In [1]: import numpy as np

In [2]: np.set_printoptions(precision=3, suppress=True, linewidth=160)

In [3]: rnd = lambda a: np.round(a, 3) + 0

In [4]: arr = np.load("dump.npy")

In [5]: print(arr)
[[ -2   4   6   4   0   4  -4  -8  -2  -4]
 [ -3   6   9   6   0   6  -6 -12  -3  -6]
 [ -2   4   6   4   0   4  -4  -8  -2  -4]
 [ -2   4   6   4   0   4  -4  -8  -2  -4]
 [  2  -4  -6  -4   0  -4   4   8   2   4]
 [  2  -4  -6  -4   0  -4   4   8   2   4]
 [  3  -6  -9  -6   0  -6   6  12   3   6]
 [ -1   2   3   2   0   2  -2  -4  -1  -2]
 [  1  -2  -3  -2   0  -2   2   4   1   2]
 [ -3   6   9   6   0   6  -6 -12  -3  -6]
 [  1  -2  -3  -2   0  -2   2   4   1   2]
 [  3  -6  -9  -6   0  -6   6  12   3   6]]

In [6]: # row 2 repeats row 0

In [7]: t = np.radians(60)

In [8]: r_ = np.eye(10)

In [9]: r_[6, 6] = r_[4, 4] = np.cos(t)

In [10]: r_[6, 4], r_[4, 6] = -np.sin(t), np.sin(t)

In [11]: print(rnd(r_))
[[ 1.     0.     0.     0.     0.     0.     0.     0.     0.     0.   ]
 [ 0.     1.     0.     0.     0.     0.     0.     0.     0.     0.   ]
 [ 0.     0.     1.     0.     0.     0.     0.     0.     0.     0.   ]
 [ 0.     0.     0.     1.     0.     0.     0.     0.     0.     0.   ]
 [ 0.     0.     0.     0.     0.5    0.     0.866  0.     0.     0.   ]
 [ 0.     0.     0.     0.     0.     1.     0.     0.     0.     0.   ]
 [ 0.     0.     0.     0.    -0.866  0.     0.5    0.     0.     0.   ]
 [ 0.     0.     0.     0.     0.     0.     0.     1.     0.     0.   ]
 [ 0.     0.     0.     0.     0.     0.     0.     0.     1.     0.   ]
 [ 0.     0.     0.     0.     0.     0.     0.     0.     0.     1.   ]]

In [12]: other = arr @ r_.T

In [13]: print(rnd(np.linalg.svd(arr, compute_uv=False)), rnd(np.linalg.svd(other, compute_uv=False)))
[52.659  0.     0.     0.     0.     0.     0.     0.     0.     0.   ] [52.659  0.     0.     0.     0.     0.     0.     0.     0.     0.   ]

In [14]: print(rnd(np.linalg.det(r_)), np.trace(r_))
1.0 9.0

In [15]: print(rnd(np.abs(other - arr).max(axis=0)))
[0.    0.    0.    0.    5.196 0.    3.    0.    0.    0.   ]

In [16]: print(np.allclose(np.linalg.norm(arr, axis=1), np.linalg.norm(other, axis=1)))
True
